$ python3 -q
>>> import numpy as np
>>> np.set_printoptions(precision=2, suppress=True, linewidth=140)
>>> def rd(a):
...     return np.round(a, 2) + 0
... 
>>> K = np.load("a.npy")
>>> K
array([[ 0,  0,  2,  0,  0],
       [ 0,  0,  0,  0,  0],
       [ 3,  0,  0,  0,  0],
       [ 0, -1,  0,  0,  0],
       [ 0,  0,  0,  0, -1]])
>>> Uu, sig, Vh = np.linalg.svd(K)
>>> V = Vh[:(sig > 1e-8).sum()]
>>> rng = np.random.default_rng(37575)
>>> x = K[2] + 5 * K[4] + rng.integers(2) * np.eye(5)[3]
>>> x
array([ 3.,  0.,  0.,  1., -5.])
>>> np.diag(V.T @ V)
array([1., 1., 1., 0., 1.])
>>> rd(np.linalg.norm(x - V.T @ V @ x))
np.float64(1.0)
>>> np.linalg.matrix_rank(np.vstack([K, x]))
np.int64(5)
>>> V.T @ V
array([[1., 0., 0., 0., 0.],
       [0., 1., 0., 0., 0.],
       [0., 0., 1., 0., 0.],
       [0., 0., 0., 0., 0.],
       [0., 0., 0., 0., 1.]])
>>> A2 = K + rng.integers(-2, 3, (5, 4)) @ rng.integers(-2, 3, (4, 5))
>>> A2
array([[-5,  4,  5, -3, -4],
       [ 4, -2,  4,  4,  1],
       [ 4,  0, -3,  0,  0],
       [-8, -1, -2, -2, -4],
       [-8, -6,  0,  3, -4]])
>>> rd(np.linalg.svd(A2 - K, compute_uv=False))
array([14.66,  9.33,  6.34,  1.38,  0.  ])
>>> A2 - K
array([[-5,  4,  3, -3, -4],
       [ 4, -2,  4,  4,  1],
       [ 1,  0, -3,  0,  0],
       [-8,  0, -2, -2, -4],
       [-8, -6,  0,  3, -3]])
>>> np.linalg.matrix_rank(A2 - K, tol=1e-8)
np.int64(4)
>>> np.abs(A2 - K).sum(axis=1)
array([19, 15,  4, 16, 20])
>>> np.linalg.norm(K, axis=1).argmax()
np.int64(2)
>>> rd(np.linalg.norm(K, 1)), rd(np.linalg.norm(K, np.inf))
(np.float64(3.0), np.float64(3.0))
>>> rd(np.linalg.norm(K) ** 2 / np.linalg.norm(K, 2) ** 2)
np.float64(1.67)
>>> rd(np.linalg.norm(K, "nuc"))
np.float64(7.0)
>>> rd(np.linalg.norm(K, axis=1))
array([2., 0., 3., 1., 1.])
>>> K[3] @ K[0]
np.int64(0)
>>> rd(np.linalg.norm(K[3], 1)), rd(np.linalg.norm(K[3], np.inf))
(np.float64(1.0), np.float64(1.0))
>>> W0 = np.loadtxt("test14.csv", delimiter=",")
>>> rd(W0)
array([[ 0.22,  1.25, -1.48, -0.57,  0.46, -0.58,  0.69,  1.16, -0.72, -0.75, -0.31,  0.76, -0.86],
       [-0.46, -1.29,  1.33,  0.54, -0.38,  0.59, -0.71, -1.18,  0.72,  0.65,  0.11, -0.95,  0.9 ],
       [-1.75, -0.68, -0.57, -0.03,  0.44,  0.23, -0.37, -0.46,  0.22, -0.45, -1.29, -1.53,  0.55],
       [ 0.27,  1.26, -1.45, -0.57,  0.44, -0.58,  0.69,  1.17, -0.73, -0.72, -0.26,  0.81, -0.87],
       [-0.23,  1.11, -1.67, -0.6 ,  0.58, -0.54,  0.61,  1.08, -0.69, -0.88, -0.65,  0.39, -0.74],
       [-0.75, -1.31,  1.11,  0.49, -0.26,  0.58, -0.72, -1.16,  0.7 ,  0.5 , -0.15, -1.16,  0.93],
       [-0.05,  1.18, -1.61, -0.59,  0.54, -0.56,  0.65,  1.12, -0.71, -0.84, -0.52,  0.54, -0.79],
       [-0.83,  0.8 , -1.76, -0.57,  0.7 , -0.42,  0.44,  0.84, -0.56, -0.98, -1.06, -0.18, -0.49],
       [ 1.74,  0.72,  0.51,  0.01, -0.42, -0.25,  0.39,  0.5 , -0.25,  0.42,  1.27,  1.54, -0.58],
       [ 0.51,  1.3 , -1.3 , -0.54,  0.36, -0.59,  0.71,  1.18, -0.72, -0.62, -0.07,  0.99, -0.91],
       [-0.41,  1.04, -1.72, -0.6 ,  0.63, -0.51,  0.57,  1.02, -0.66, -0.93, -0.78,  0.23, -0.68],
       [-1.71, -0.25, -1.11, -0.24,  0.61,  0.03, -0.14, -0.06, -0.03, -0.73, -1.43, -1.3 ,  0.26],
       [-0.17,  1.14, -1.65, -0.6 ,  0.57, -0.55,  0.63,  1.09, -0.7 , -0.87, -0.61,  0.44, -0.76],
       [-0.32, -1.27,  1.42,  0.56, -0.42,  0.59, -0.7 , -1.17,  0.73,  0.7 ,  0.22, -0.85,  0.88],
       [-1.7 , -0.23, -1.14, -0.25,  0.62,  0.02, -0.12, -0.03, -0.04, -0.74, -1.43, -1.28,  0.24],
       [ 1.4 ,  1.15, -0.35, -0.28, -0.08, -0.47,  0.63,  0.95, -0.54, -0.05,  0.79,  1.53, -0.85],
       [-0.1 ,  1.16, -1.63, -0.6 ,  0.55, -0.55,  0.64,  1.11, -0.7 , -0.85, -0.56,  0.5 , -0.78],
       [-1.72, -0.27, -1.09, -0.23,  0.61,  0.04, -0.15, -0.07, -0.02, -0.72, -1.43, -1.31,  0.27],
       [ 0.87,  1.31, -1.  , -0.46,  0.21, -0.57,  0.72,  1.15, -0.69, -0.44,  0.25,  1.24, -0.93],
       [-1.27,  0.43, -1.65, -0.48,  0.73, -0.27,  0.24,  0.55, -0.39, -0.97, -1.31, -0.66, -0.23],
       [ 1.5 ,  1.08, -0.18, -0.22, -0.16, -0.43,  0.6 ,  0.87, -0.49,  0.05,  0.91,  1.56, -0.81],
       [ 0.09, -1.16,  1.62,  0.59, -0.55,  0.56, -0.64, -1.11,  0.7 ,  0.85,  0.55, -0.51,  0.78],
       [ 0.04, -1.18,  1.6 ,  0.59, -0.54,  0.56, -0.65, -1.12,  0.71,  0.83,  0.51, -0.56,  0.8 ],
       [-0.41, -1.29,  1.36,  0.55, -0.39,  0.59, -0.71, -1.18,  0.73,  0.67,  0.15, -0.92,  0.89],
       [-1.57,  0.06, -1.4 , -0.36,  0.69, -0.11,  0.04,  0.23, -0.2 , -0.87, -1.43, -1.04,  0.04],
       [ 1.04,  1.28, -0.83, -0.41,  0.12, -0.55,  0.71,  1.1 , -0.66, -0.33,  0.42,  1.35, -0.92],
       [-0.94, -1.3 ,  0.93,  0.44, -0.17,  0.57, -0.71, -1.13,  0.68,  0.39, -0.32, -1.28,  0.93],
       [-0.98,  0.69, -1.74, -0.55,  0.72, -0.38,  0.38,  0.75, -0.51, -0.99, -1.16, -0.34, -0.41],
       [ 0.38, -1.05,  1.71,  0.6 , -0.62,  0.52, -0.58, -1.03,  0.67,  0.92,  0.76, -0.26,  0.69],
       [-1.75, -0.4 , -0.94, -0.17,  0.56,  0.1 , -0.22, -0.2 ,  0.06, -0.64, -1.4 , -1.4 ,  0.37],
       [-1.44,  0.24, -1.53, -0.42,  0.71, -0.19,  0.13,  0.38, -0.29, -0.92, -1.39, -0.87, -0.09],
       [-1.57, -1.02,  0.03,  0.17,  0.21,  0.4 , -0.56, -0.8 ,  0.44, -0.13, -1.  , -1.58,  0.77],
       [-0.3 ,  1.08, -1.69, -0.6 ,  0.6 , -0.53,  0.6 ,  1.06, -0.68, -0.9 , -0.7 ,  0.33, -0.72],
       [ 1.29, -0.42,  1.64,  0.48, -0.73,  0.27, -0.23, -0.53,  0.39,  0.96,  1.32,  0.67,  0.22],
       [-0.86, -1.31,  1.01,  0.46, -0.21,  0.57, -0.72, -1.15,  0.69,  0.44, -0.24, -1.23,  0.93],
       [ 0.5 ,  1.3 , -1.3 , -0.54,  0.36, -0.59,  0.71,  1.18, -0.72, -0.63, -0.07,  0.98, -0.9 ],
       [-1.63, -0.95, -0.1 ,  0.13,  0.27,  0.37, -0.52, -0.73,  0.4 , -0.2 , -1.07, -1.58,  0.73],
       [ 1.74,  0.73,  0.49,  0.01, -0.41, -0.25,  0.4 ,  0.51, -0.25,  0.41,  1.26,  1.55, -0.58],
       [-1.28, -1.21,  0.54,  0.33,  0.  ,  0.51, -0.67, -1.02,  0.59,  0.16, -0.65, -1.47,  0.89],
       [-1.75, -0.41, -0.93, -0.16,  0.56,  0.1 , -0.23, -0.21,  0.06, -0.64, -1.4 , -1.4 ,  0.37],
       [-0.32, -1.27,  1.42,  0.56, -0.42,  0.59, -0.7 , -1.17,  0.73,  0.7 ,  0.22, -0.85,  0.88],
       [ 0.26, -1.1 ,  1.68,  0.6 , -0.59,  0.53, -0.6 , -1.07,  0.68,  0.89,  0.68, -0.36,  0.73],
       [ 1.76,  0.45,  0.87,  0.14, -0.54, -0.12,  0.25,  0.25, -0.09,  0.61,  1.39,  1.43, -0.4 ],
       [-0.22, -1.25,  1.48,  0.57, -0.46,  0.58, -0.69, -1.16,  0.72,  0.74,  0.3 , -0.77,  0.86],
       [-1.11, -1.27,  0.74,  0.39, -0.09,  0.54, -0.7 , -1.08,  0.64,  0.28, -0.49, -1.39,  0.92],
       [ 1.7 ,  0.83,  0.34, -0.05, -0.35, -0.3 ,  0.45,  0.6 , -0.31,  0.33,  1.19,  1.57, -0.65],
       [-0.56, -1.3 ,  1.26,  0.53, -0.34,  0.59, -0.72, -1.18,  0.72,  0.6 ,  0.03, -1.02,  0.91]])
>>> cen = W0 - W0.mean(axis=0)
>>> Uu, sig, Vh = np.linalg.svd(cen, full_matrices=False)
>>> rd(sig ** 2 / (sig ** 2).sum())
array([0.63, 0.37, 0.  , 0.  , 0.  , 0.  , 0.  , 0.  , 0.  , 0.  , 0.  , 0.  , 0.  ])
>>> (np.sign(Uu[:, 0]) == np.sign(Uu[0, 0])).astype(int)
array([1, 0, 0, 1, 1, 0, 1, 1, 1, 1, 1, 0, 1, 0, 0, 1, 1, 0, 1, 1, 1, 0, 0, 0, 1, 1, 0, 1, 0, 0, 1, 0, 1, 0, 0, 1, 0, 1, 0, 0, 0, 0, 1, 0,
       0, 1, 0])
>>> np.abs(Uu[:, 0]).argmax()
np.int64(1)
